% ipython --no-banner

In [1]: import numpy as np

In [2]: import numpy.linalg as la

In [3]: np.set_printoptions(precision=3, suppress=True, linewidth=160, legacy="1.25")

In [4]: m1 = np.load("block9.npy")

In [5]: print(m1)
[[ -7.919  -8.969  -5.764  -1.227  -1.67   -1.63   -4.012   1.973   0.44   -6.294  -5.227 -11.835 -11.989  -6.308  -6.876]
 [ 12.305   3.283   4.58   17.452  17.274   6.906  14.054  13.344  12.666  13.289  13.452  16.831   4.545   8.524   7.534]
 [-10.427 -10.003  -7.607  -6.496  -8.862  -4.311  -8.06   -3.058  -4.156 -11.144 -10.496 -18.724 -12.581  -8.693  -6.37 ]
 [  6.956   1.701  -2.506   1.218  -6.487  -3.54    3.427  -3.661  -3.73   -1.265  -2.782  -1.965   5.146   1.467  11.23 ]
 [-13.555 -11.361 -13.695 -14.582 -20.675 -11.63  -12.347 -11.424 -13.657 -18.615 -18.582 -26.589 -13.528 -13.609  -6.57 ]
 [ 14.586   7.539  12.562   7.164   0.023   9.28    4.084   0.043   6.836   5.805   3.164  -0.306  15.03   12.254  24.041]
 [ -8.228  -9.092  -5.874  -1.845  -2.493  -1.842  -4.546   1.399  -0.023  -6.861  -5.845 -12.727 -12.047  -6.543  -6.774]
 [  0.234  -3.208  -5.269  -0.053  -4.712  -3.897   0.57   -1.403  -2.805  -3.739  -4.053  -5.738  -2.859  -2.675   2.455]
 [ -3.763  -5.642   2.925   1.441   1.      5.57   -4.288   3.33    5.969  -2.881  -2.559 -11.987  -6.162  -0.258   0.884]
 [-12.065 -11.001 -18.248 -12.879 -19.296 -15.645  -8.222 -10.547 -15.773 -17.18  -16.879 -20.367 -13.937 -15.006  -8.843]
 [  7.8     0.718  -6.032   8.233   4.002  -4.369  10.476   4.114   0.076   4.401   4.233   9.846   1.355   0.799   4.041]
 [ 18.001   7.978  -1.948  11.149   2.899  -3.549  15.558   1.88   -0.482   8.95    7.149  16.891  12.934   7.126  16.42 ]
 [  2.807  -2.328   1.079   8.57    8.339   4.074   4.837   7.962   7.671   4.073   4.57    2.285  -2.791   2.191   1.641]
 [ 17.657   7.767   4.796  14.309   8.922   3.834  14.361   6.37    6.847  11.79   10.309  15.975  12.644  10.486  17.064]
 [ -0.366  -4.079 -15.147  -2.602  -9.49  -13.495   3.246  -4.805 -10.99   -6.428  -6.602  -2.445  -4.871  -7.843  -1.691]
 [  3.103  -0.573   2.835   0.98   -3.963   2.654  -1.204  -1.306   1.578  -1.93   -3.02   -8.326   2.179   2.424   9.735]]

In [6]: rank = la.matrix_rank(m1)

In [7]: rank
Out[7]: 4

In [8]: ns = la.svd(m1)[2][rank:].T

In [9]: print([int(la.matrix_rank(np.delete(m1, i, axis=0))) for i in range(16)])
[4, 4, 4, 4, 4, 4, 4, 4, 4, 4, 4, 4, 4, 4, 4, 4]

In [10]: ns.shape
Out[10]: (15, 11)

In [11]: la.matrix_rank(m1.T @ m1), la.matrix_rank(m1 @ m1.T)
Out[11]: (4, 4)

In [12]: [int(la.matrix_rank(m1[:, :j + 1])) for j in range(15)]
Out[12]: [1, 2, 3, 4, 4, 4, 4, 4, 4, 4, 4, 4, 4, 4, 4]
